% ipython --no-banner

In [1]: import numpy as np

In [2]: np.set_printoptions(precision=4, suppress=True, linewidth=140, floatmode="fixed")

In [3]: rnd = lambda a: np.round(a, 4) + 0

In [4]: E = np.load("case17.npy")

In [5]: E
Out[5]: 
array([[-2, -1, -1, -1, -4,  1, -2],
       [-1, -2,  2,  1,  1,  4,  0],
       [-1,  2,  0,  4,  2, -4, -4],
       [-1,  1,  4, -4, -1, -1,  3],
       [-4,  1,  2, -1, -4, -1,  0],
       [ 1,  4, -4, -1, -1,  4,  2],
       [-2,  0, -4,  3,  0,  2,  2]])

In [6]: # symmetric, so the eigenvalues are real

In [7]: vals, V = np.linalg.eigh(E)

In [8]: (vals > 1e-8).sum(), (vals < -1e-8).sum()
Out[8]: (np.int64(3), np.int64(4))

In [9]: np.unique(vals.round(6) + 0, return_counts=True)[1]
Out[9]: array([1, 1, 1, 1, 1, 1, 1])

In [10]: rnd(vals.sum()), np.trace(E)
Out[10]: (np.float64(-6.0), np.int64(-6))

In [11]: rnd(V.T @ V)
Out[11]: 
array([[1.0000, 0.0000, 0.0000, 0.0000, 0.0000, 0.0000, 0.0000],
       [0.0000, 1.0000, 0.0000, 0.0000, 0.0000, 0.0000, 0.0000],
       [0.0000, 0.0000, 1.0000, 0.0000, 0.0000, 0.0000, 0.0000],
       [0.0000, 0.0000, 0.0000, 1.0000, 0.0000, 0.0000, 0.0000],
       [0.0000, 0.0000, 0.0000, 0.0000, 1.0000, 0.0000, 0.0000],
       [0.0000, 0.0000, 0.0000, 0.0000, 0.0000, 1.0000, 0.0000],
       [0.0000, 0.0000, 0.0000, 0.0000, 0.0000, 0.0000, 1.0000]])

In [12]: rnd(V.T @ E @ V)
Out[12]: 
array([[-9.3808,  0.0000,  0.0000,  0.0000,  0.0000,  0.0000,  0.0000],
       [ 0.0000, -6.9800,  0.0000,  0.0000,  0.0000,  0.0000,  0.0000],
       [ 0.0000,  0.0000, -5.9474,  0.0000,  0.0000,  0.0000,  0.0000],
       [ 0.0000,  0.0000,  0.0000, -0.4455,  0.0000,  0.0000,  0.0000],
       [ 0.0000,  0.0000,  0.0000,  0.0000,  3.1964,  0.0000,  0.0000],
       [ 0.0000,  0.0000,  0.0000,  0.0000,  0.0000,  4.1716,  0.0000],
       [ 0.0000,  0.0000,  0.0000,  0.0000,  0.0000,  0.0000,  9.3856]])

In [13]: np.abs(V[:, -1]).round(6).argmax()
Out[13]: np.int64(5)

In [14]: rnd(np.linalg.eigvalsh(E + 5 * np.eye(7)))
Out[14]: array([-4.3808, -1.9800, -0.9474,  4.5545,  8.1964,  9.1716, 14.3856])

In [15]: rnd(np.abs(V[:, -1]))
Out[15]: array([0.0833, 0.1243, 0.5324, 0.1055, 0.1397, 0.7021, 0.4131])
